>>> import numpy as np
>>> np.set_printoptions(precision=2, suppress=True, linewidth=100)
>>> m1 = np.loadtxt("data.csv", delimiter=",")
>>> m1
array([[ 0.  , -0.43,  0.25, -0.19, -0.07, -0.1 , -0.39,  0.29,  0.14, -0.66],
       [-0.08, -0.17, -0.65, -0.24, -0.13, -0.03, -0.16, -0.12, -0.64, -0.14],
       [ 0.2 ,  0.48, -0.19,  0.26, -0.5 , -0.52,  0.01,  0.05,  0.12, -0.29],
       [-0.37, -0.21,  0.07, -0.1 , -0.22, -0.19, -0.01, -0.8 ,  0.29, -0.05],
       [-0.12,  0.2 ,  0.19,  0.08, -0.36,  0.65,  0.35, -0.1 , -0.19, -0.43],
       [ 0.86, -0.04,  0.04, -0.12,  0.18,  0.09,  0.02, -0.43, -0.02, -0.16],
       [-0.12,  0.64,  0.01, -0.63,  0.15,  0.13, -0.35, -0.05,  0.15, -0.05],
       [-0.12,  0.16,  0.52, -0.07,  0.28, -0.45,  0.22, -0.1 , -0.56, -0.14],
       [ 0.16, -0.19,  0.13, -0.62, -0.48, -0.13,  0.41,  0.21,  0.03,  0.28],
       [ 0.12,  0.01,  0.39,  0.15, -0.44,  0.11, -0.6 , -0.08, -0.3 ,  0.38]])
>>> print(round(m1[:, 4] @ m1[:, 8], 2))
-0.0
>>> np.linalg.svd(m1, compute_uv=False)
array([1., 1., 1., 1., 1., 1., 1., 1., 1., 1.])
>>> np.linalg.norm(m1, axis=0)
array([1., 1., 1., 1., 1., 1., 1., 1., 1., 1.])
>>> vec = np.array([0, 0, 0, 0, 0, 0, 1, 2, 1, 0])
>>> m1 @ np.ones(10)
array([-1.17, -2.36, -0.37, -1.59,  0.28,  0.41, -0.13, -0.27, -0.19, -0.25])
>>> m1 @ (2 * vec)
array([ 0.67, -2.08,  0.47, -2.65, -0.08, -1.72, -0.59, -1.09,  1.73, -2.11])
>>> A = np.load("x.npy")
>>> A
array([[  1.03,  -5.04,  17.04,   1.03,  -3.88],
       [  5.96,  -1.94,  26.  ,   4.86, -10.13],
       [-17.99, -22.  ,  -1.91, -13.98,  16.14],
       [-13.06, -18.96,   7.09, -10.07,   9.96],
       [-15.06,  -9.03, -27.07, -12.09,  17.93],
       [  6.13,  -2.06,  26.06,   5.15,  -9.9 ],
       [ -6.91,   6.92, -42.94,  -5.95,  14.21],
       [ -1.01,   4.88, -17.02,  -1.07,   3.89],
       [  3.21, -14.93,  50.92,   3.03, -12.02],
       [  2.12,  -9.98,  33.69,   2.05,  -7.92]])
>>> D = np.linalg.norm(A[:, None] - A[None], axis=-1)
>>> D.mean(axis=1).argmax()
np.int64(6)
>>> D[3].round(6).argsort(kind="stable")[:4]
array([3, 2, 0, 4])
>>> D[:5, :5]
array([[ 0.  , 12.96, 40.43, 28.39, 53.56],
       [12.96,  0.  , 52.92, 40.44, 66.21],
       [40.43, 52.92,  0.  , 12.96, 28.58],
       [28.39, 40.44, 12.96,  0.  , 36.57],
       [53.56, 66.21, 28.58, 36.57,  0.  ]])
>>> np.linalg.norm(A - A.mean(axis=0), axis=1)
array([13.02, 25.93, 29.01, 18.67, 40.7 , 26.  , 53.74, 27.31, 47.36, 29.33])
>>> np.linalg.norm(A, axis=1)
array([18.25, 29.01, 35.6 , 27.94, 38.84, 29.08, 46.66, 18.19, 54.59, 36.14])
>>> np.linalg.matrix_rank(D ** 2)
np.int64(7)
